$ ipython --no-banner

In [1]: import numpy as np

In [2]: from numpy import linalg as LA

In [3]: np.set_printoptions(precision=3, suppress=True, linewidth=140)

In [4]: Q, _ = LA.qr(np.array([[-1.5], [-1.5], [-0.4], [-2.0]]))

In [5]: arr = Q @ Q.T

In [6]: arr
Out[6]: 
array([[0.26 , 0.26 , 0.069, 0.346],
       [0.26 , 0.26 , 0.069, 0.346],
       [0.069, 0.069, 0.018, 0.092],
       [0.346, 0.346, 0.092, 0.462]])

In [7]: # projection: eigenvalues are 0 or 1

In [8]: w1 = np.array([[2, 0, 2], [2, 1, 1], [0, 0, 0], [2, 0, 1]])

In [9]: beta = np.array([1, 2, 0])

In [10]: H = np.maximum(arr @ w1 + beta, 0)

In [11]: (H > 0).astype(int)
Out[11]: 
array([[1, 1, 1],
       [1, 1, 1],
       [1, 1, 1],
       [1, 1, 1]])

In [12]: cent = np.array([[3, 0], [0, 2], [1, 1]])

In [13]: w1 @ cent
Out[13]: 
array([[8, 2],
       [7, 3],
       [0, 0],
       [7, 1]])

In [14]: rng = np.random.default_rng(83289)

In [15]: out = arr + rng.integers(-2, 3, (4, 1)) @ rng.integers(-2, 3, (1, 4))

In [16]: out
Out[16]: 
array([[ 2.26 , -1.74 , -3.931,  0.346],
       [-0.74 ,  1.26 ,  2.069,  0.346],
       [ 1.069, -0.931, -1.982,  0.092],
       [ 0.346,  0.346,  0.092,  0.462]])

In [17]: LA.matrix_rank(out - arr, tol=1e-8)
Out[17]: np.int64(1)

In [18]: m1 = np.loadtxt("test0.csv", delimiter=",")

In [19]: m1
Out[19]: 
array([[1., 0., 0.],
       [0., 1., 0.],
       [0., 0., 1.]])

In [20]: w, V = LA.eigh(arr)

In [21]: x0 = np.array([2, 2, 1, 2])

In [22]: np.round(LA.eigvalsh(arr[1:, 1:]), 3) + 0
Out[22]: array([0.  , 0.  , 0.74])

In [23]: (np.sign(V[:, -1].round(6)) == np.sign(V[0, -1].round(6))).astype(int)
Out[23]: array([1, 1, 1, 1])

In [24]: round(x0 @ arr @ x0 / (x0 @ x0), 3), round(w[0], 3), np.round(w[-1], 3)
Out[24]: (np.float64(0.961), np.float64(-0.0), np.float64(1.0))

In [25]: round(x0 @ arr @ x0, 3)
Out[25]: np.float64(12.49)

In [26]: V * np.maximum(w, 0) @ V.T
Out[26]: 
array([[0.26 , 0.26 , 0.069, 0.346],
       [0.26 , 0.26 , 0.069, 0.346],
       [0.069, 0.069, 0.018, 0.092],
       [0.346, 0.346, 0.092, 0.462]])

In [27]: A = np.load("m.npy")

In [28]: A
Out[28]: 
array([[6., 0., 0.],
       [0., 6., 5.],
       [0., 5., 6.]])

In [29]: z = rng.permutation(3)

In [30]: z
Out[30]: array([2, 1, 0])

In [31]: out = A[z][:, z]

In [32]: np.trace(out)
Out[32]: np.float64(18.0)

In [33]: out
Out[33]: 
array([[6., 5., 0.],
       [5., 6., 0.],
       [0., 0., 6.]])

In [34]: round(float(LA.det(out)), 3), round(LA.det(A[z]), 3)
Out[34]: (66.0, np.float64(-66.0))

In [35]: np.allclose(out, A)
Out[35]: False

In [36]: w, V = LA.eigh(A)

In [37]: np.unique(w.round(6) + 0, return_counts=True)[1]
Out[37]: array([1, 1, 1])

In [38]: w
Out[38]: array([ 1.,  6., 11.])

In [39]: np.flatnonzero(LA.matrix_power((A != 0) + (A.T != 0) + np.eye(3), 3)[2])
Out[39]: array([1, 2])

In [40]: round(LA.det(A), 3)
Out[40]: np.float64(66.0)

In [41]: (A != 0).astype(int)
Out[41]: 
array([[1, 0, 0],
       [0, 1, 1],
       [0, 1, 1]])

In [42]: np.sort(LA.eigvals(A).real)
Out[42]: array([ 1.,  6., 11.])

In [43]: A @ A
Out[43]: 
array([[36.,  0.,  0.],
       [ 0., 61., 60.],
       [ 0., 60., 61.]])

In [44]: x0 = np.ones(3)

In [45]: for _ in range(3):
    ...:     x0 = A @ x0
    ...:     x0 /= LA.norm(x0)
    ...:     print(round(x0 @ A @ x0, 3))
    ...: 
10.353
10.788
10.935

In [46]: x0
Out[46]: array([0.114, 0.702, 0.702])

In [47]: round(LA.eigvalsh(A)[-1], 3)
Out[47]: np.float64(11.0)

In [48]: F = np.load("sample8.npy")

In [49]: F
Out[49]: 
array([[12.,  3.,  3.,  3.,  6.],
       [ 3.,  4.,  1.,  1.,  2.],
       [ 3.,  1.,  4.,  1.,  2.],
       [ 3.,  1.,  1.,  4.,  2.],
       [ 6.,  2.,  2.,  2.,  7.]])

In [50]: out = F / np.sqrt((F ** 2).mean(axis=1, keepdims=True))

In [51]: LA.norm(out, axis=1)
Out[51]: array([2.236, 2.236, 2.236, 2.236, 2.236])

In [52]: F - F.mean(axis=1, keepdims=True)
Out[52]: 
array([[ 6.6, -2.4, -2.4, -2.4,  0.6],
       [ 0.8,  1.8, -1.2, -1.2, -0.2],
       [ 0.8, -1.2,  1.8, -1.2, -0.2],
       [ 0.8, -1.2, -1.2,  1.8, -0.2],
       [ 2.2, -1.8, -1.8, -1.8,  3.2]])

In [53]: M = np.loadtxt("layer9.csv", delimiter=",")

In [54]: M
Out[54]: 
array([[  3.691,   4.401,  -4.514,   3.612],
       [  2.084,   5.968,  -4.462,   0.893],
       [  3.502,  -4.374,   0.473,   6.218],
       [  5.29 ,   2.818,  -4.498,   6.28 ],
       [  0.188,  -5.586,   2.971,   2.114],
       [  5.387,  -7.2  ,   1.033,   9.762],
       [ -1.899,   2.786,  -0.515,  -3.511],
       [-11.485,  12.368,  -0.5  , -19.673],
       [-10.685,   4.418,   3.494, -16.038],
       [ -5.912,  -0.398,   3.506,  -7.871],
       [ -8.62 ,  10.398,  -1.027, -15.053],
       [ -3.012,  -2.378,   3.015,  -3.295],
       [ -3.613,   0.025,   2.016,  -4.908],
       [-12.009,   4.82 ,   3.971, -17.909],
       [  3.993,   3.198,  -4.011,   4.414],
       [  3.743,  -9.997,   3.467,   8.342],
       [  0.824,   6.404,  -4.037,  -0.971],
       [ 12.925,  -8.427,  -2.539,  20.307],
       [  8.211,   0.774,  -5.031,  10.903],
       [-12.612,   7.214,   2.977, -19.509],
       [  5.062,  -5.989,   0.468,   8.9  ],
       [  6.377,  -6.379,   0.001,  10.826],
       [  4.03 ,   3.168,  -3.983,   4.383]])

In [55]: x0 = np.array([2, -2, -1, -3])

In [56]: y = M @ x0

In [57]: LA.lstsq(M, y)[0]
Out[57]: array([ 2., -2., -1., -3.])

In [58]: LA.solve(M.T @ M, M.T @ y)
Out[58]: array([ 2., -2., -1., -3.])

In [59]: y = y + 0.3 * rng.normal(size=23)

In [60]: y
Out[60]: 
array([ -7.868,  -6.078,  -3.853,  -9.672,   1.825,  -5.169,   1.877,  12.801,  14.514,   8.945,   7.966,   5.384,   6.169,  15.804,
        -7.83 ,  -0.779,  -4.797, -15.378, -12.374,  15.863,  -5.211,  -6.925,  -7.333])

In [61]: beta, *_ = LA.lstsq(M, y)

In [62]: round(float(LA.norm(y - M @ beta)), 3)
Out[62]: 1.636

In [63]: x0 = np.array([1, -3, 3, -2, 3])

In [64]: y = F @ x0

In [65]: y
Out[65]: array([24., -2., 16.,  1., 23.])

In [66]: LA.solve(F, 3 * y)
Out[66]: array([ 3., -9.,  9., -6.,  9.])

In [67]: np.round(LA.solve(F, F[:, 2]), 3) + 0
Out[67]: array([0., 0., 1., 0., 0.])

In [68]: gram = np.cov(M, rowvar=False)

In [69]: np.polyfit(M[:, 3], M[:, 1], 1)
Out[69]: array([-0.408,  0.575])

In [70]: round(np.corrcoef(M[:, 3], M[:, 1])[0, 1], 3)
Out[70]: np.float64(-0.737)

In [71]: np.round(LA.eigvalsh(gram)[::-1], 3) + 0
Out[71]: array([195.573,  26.074,   0.   ,   0.   ])

In [72]: np.median(M, axis=0)
Out[72]: array([2.084, 2.786, 0.001, 2.114])

In [73]: np.corrcoef(M.T)
Out[73]: 
array([[ 1.   , -0.635, -0.563,  0.99 ],
       [-0.635,  1.   , -0.281, -0.737],
       [-0.563, -0.281,  1.   , -0.441],
       [ 0.99 , -0.737, -0.441,  1.   ]])

In [74]: M.std(axis=0)
Out[74]: array([ 6.973,  6.007,  3.122, 10.843])

In [75]: gram
Out[75]: 
array([[ 50.834, -27.808, -12.807,  78.258],
       [-27.808,  37.719,  -5.511, -50.204],
       [-12.807,  -5.511,  10.188, -15.604],
       [ 78.258, -50.204, -15.604, 122.907]])

In [76]: th = np.radians(45)

In [77]: Rm = np.eye(4)

In [78]: Rm[3, 3] = Rm[0, 0] = np.cos(th)

In [79]: Rm[3, 0], Rm[0, 3] = -np.sin(th), np.sin(th)

In [80]: Rm
Out[80]: 
array([[ 0.707,  0.   ,  0.   ,  0.707],
       [ 0.   ,  1.   ,  0.   ,  0.   ],
       [ 0.   ,  0.   ,  1.   ,  0.   ],
       [-0.707,  0.   ,  0.   ,  0.707]])

In [81]: out = M @ Rm.T

In [82]: np.abs(out - M).max(axis=0)
Out[82]: array([10.574,  0.   ,  0.   , 15.087])

In [83]: LA.svd(M, compute_uv=False), LA.svd(out, compute_uv=False)
Out[83]: 
(array([65.69 , 24.181,  0.107,  0.087]),
 array([65.69 , 24.181,  0.107,  0.087]))

In [84]: np.allclose(M @ M.T, out @ out.T)
Out[84]: True

In [85]: x0 = np.array([3, 3, -1, 1])

In [86]: np.einsum("ij,j->i", Rm, x0)
Out[86]: array([ 2.828,  3.   , -1.   , -1.414])

In [87]: Rm @ x0
Out[87]: array([ 2.828,  3.   , -1.   , -1.414])

In [88]: np.round(Rm @ np.ones(4), 3) + 0
Out[88]: array([1.414, 1.   , 1.   , 0.   ])

In [89]: Rm @ np.eye(4)[3]
Out[89]: array([0.707, 0.   , 0.   , 0.707])

In [90]: Rm * x0
Out[90]: 
array([[ 2.121,  0.   , -0.   ,  0.707],
       [ 0.   ,  3.   , -0.   ,  0.   ],
       [ 0.   ,  0.   , -1.   ,  0.   ],
       [-2.121,  0.   , -0.   ,  0.707]])

In [91]: LA.norm(Rm @ x0) <= LA.norm(Rm, 2) * LA.norm(x0) + 1e-9
Out[91]: np.True_

In [92]: th = np.deg2rad(180)

In [93]: E = np.eye(3)

In [94]: E[np.ix_([1, 0], [1, 0])] = [[np.cos(th), -np.sin(th)], [np.sin(th), np.cos(th)]]

In [95]: E.round(3) + 0
Out[95]: 
array([[-1.,  0.,  0.],
       [ 0., -1.,  0.],
       [ 0.,  0.,  1.]])

In [96]: out = np.c_[M[:, :1] @ np.array([[3]]), np.array([1, 1, 2, 0, 0, 0, 1, 0, 0, 1, 2, 2, 1, 2, 1, 1, 0, 2, 2, 2, 0, 1, 1])]

In [97]: out
Out[97]: 
array([[ 11.073,   1.   ],
       [  6.252,   1.   ],
       [ 10.506,   2.   ],
       [ 15.87 ,   0.   ],
       [  0.564,   0.   ],
       [ 16.161,   0.   ],
       [ -5.697,   1.   ],
       [-34.455,   0.   ],
       [-32.055,   0.   ],
       [-17.736,   1.   ],
       [-25.86 ,   2.   ],
       [ -9.036,   2.   ],
       [-10.839,   1.   ],
       [-36.027,   2.   ],
       [ 11.979,   1.   ],
       [ 11.229,   1.   ],
       [  2.472,   0.   ],
       [ 38.775,   2.   ],
       [ 24.633,   2.   ],
       [-37.836,   2.   ],
       [ 15.186,   0.   ],
       [ 19.131,   1.   ],
       [ 12.09 ,   1.   ]])

In [98]: np.round(LA.norm(out - M @ LA.lstsq(M, out)[0], axis=0), 3) + 0
Out[98]: array([0.   , 5.262])

In [99]: LA.matrix_rank(np.c_[M, out])
Out[99]: np.int64(5)

In [100]: LA.norm(LA.qr(M)[0].T @ out, axis=0) ** 2 / ((out ** 2).sum(axis=0) + 1e-12)
Out[100]: array([1.   , 0.252])

In [101]: np.round(LA.lstsq(M, out[:, 0])[0], 3) + 0
Out[101]: array([3., 0., 0., 0.])

In [102]: LA.matrix_rank(out)
Out[102]: np.int64(2)

In [103]: x0 = np.array([2, 2, 3, -3])

In [104]: LA.norm(M @ x0) <= LA.norm(M, 2) * LA.norm(x0) + 1e-9
Out[104]: np.True_

In [105]: np.sign((M @ x0).round(6))
Out[105]: array([-1.,  1., -1., -1., -1., -1.,  1.,  1.,  1.,  1.,  1.,  1.,  1.,  1., -1., -1.,  1., -1., -1.,  1., -1., -1., -1.])

In [106]: w, V = LA.eig(m1)

In [107]: np.sort(LA.eigvals(m1 @ m1))
Out[107]: array([1., 1., 1.])

In [108]: np.sort(LA.eigvals(m1.T))
Out[108]: array([1., 1., 1.])

In [109]: w
Out[109]: array([1., 1., 1.])

In [110]: J = np.load("run10.npy")

In [111]: J
Out[111]: 
array([[ 1.2,  1. ,  0.1,  1.7],
       [ 0.4, -0.3,  0. ,  1. ],
       [-1. , -1.2,  1.6,  0.8],
       [-0.7, -1.6,  0.4,  0.1],
       [ 0.5,  0.2, -0.8,  0.6],
       [ 0.4, -0.4, -2.1,  1. ],
       [-0.5, -2.5, -0.8, -0.2],
       [-0.2,  0.8,  0. , -0.4],
       [ 0.6, -1.1,  0.6, -0.6],
       [-1.1, -0.5, -0.4,  0.5],
       [ 1.2, -1.5,  0.6, -0.4],
       [-0.3, -0.9,  1.1, -0.1],
       [ 0. , -0.6,  0. ,  1. ],
       [ 0.3, -2.1,  0. , -2.7],
       [ 1.1,  0.6, -0.6,  0.2],
       [-1.9,  1.1, -2.1, -1. ]])

In [112]: out = J + rng.integers(-2, 3, (16, 1)) @ rng.integers(-2, 3, (1, 4))

In [113]: out
Out[113]: 
array([[ 1.2,  1. ,  0.1,  1.7],
       [ 0.4, -0.3,  0. ,  1. ],
       [-1. , -1.2,  1.6,  0.8],
       [-0.7, -1.6,  0.4,  0.1],
       [ 4.5,  4.2,  1.2,  2.6],
       [ 4.4,  3.6, -0.1,  3. ],
       [-0.5, -2.5, -0.8, -0.2],
       [-4.2, -3.2, -2. , -2.4],
       [-3.4, -5.1, -1.4, -2.6],
       [-1.1, -0.5, -0.4,  0.5],
       [ 5.2,  2.5,  2.6,  1.6],
       [-4.3, -4.9, -0.9, -2.1],
       [-2. , -2.6, -1. ,  0. ],
       [-1.7, -4.1, -1. , -3.7],
       [-0.9, -1.4, -1.6, -0.8],
       [-3.9, -0.9, -3.1, -2. ]])

In [114]: LA.matrix_rank(out - J, tol=1e-8)
Out[114]: np.int64(1)

In [115]: np.abs(out - J).sum(axis=1)
Out[115]: array([ 0.,  0.,  0.,  0., 12., 12.,  0., 12., 12.,  0., 12., 12.,  6.,  6.,  6.,  6.])

In [116]: d = LA.norm(J[:, None] - J[None], axis=-1)

In [117]: np.unravel_index(d.round(6).argmax(), d.shape)
Out[117]: (np.int64(0), np.int64(13))

In [118]: d.shape
Out[118]: (16, 16)

In [119]: d[:5, :5]
Out[119]: 
array([[0.   , 1.682, 3.569, 3.608, 1.775],
       [1.682, 0.   , 2.317, 1.967, 1.03 ],
       [3.569, 2.317, 0.   , 1.476, 3.164],
       [3.608, 1.967, 1.476, 0.   , 2.524],
       [1.775, 1.03 , 3.164, 2.524, 0.   ]])

In [120]: d[1].round(6).argsort(kind="stable")[:4]
Out[120]: array([ 1, 12,  4, 14])

In [121]: W0 = np.load("dump.npy")

In [122]: W0
Out[122]: 
array([[ 0.546,  0.956,  2.513, -0.237, -1.19 ],
       [ 1.529,  2.142, -1.231,  0.678, -0.313],
       [-1.529,  1.793,  0.31 , -0.927,  1.579],
       [-1.856,  0.46 , -0.106,  2.025, -1.109],
       [-0.764,  0.264, -1.03 , -1.877, -1.94 ]])

In [123]: z = rng.permutation(5)

In [124]: z
Out[124]: array([1, 3, 4, 2, 0])

In [125]: out = W0[z][:, z]

In [126]: np.diag(out)
Out[126]: array([ 2.142,  2.025, -1.94 ,  0.31 ,  0.546])

In [127]: out
Out[127]: 
array([[ 2.142,  0.678, -0.313, -1.231,  1.529],
       [ 0.46 ,  2.025, -1.109, -0.106, -1.856],
       [ 0.264, -1.877, -1.94 , -1.03 , -0.764],
       [ 1.793, -0.927,  1.579,  0.31 , -1.529],
       [ 0.956, -0.237, -1.19 ,  2.513,  0.546]])
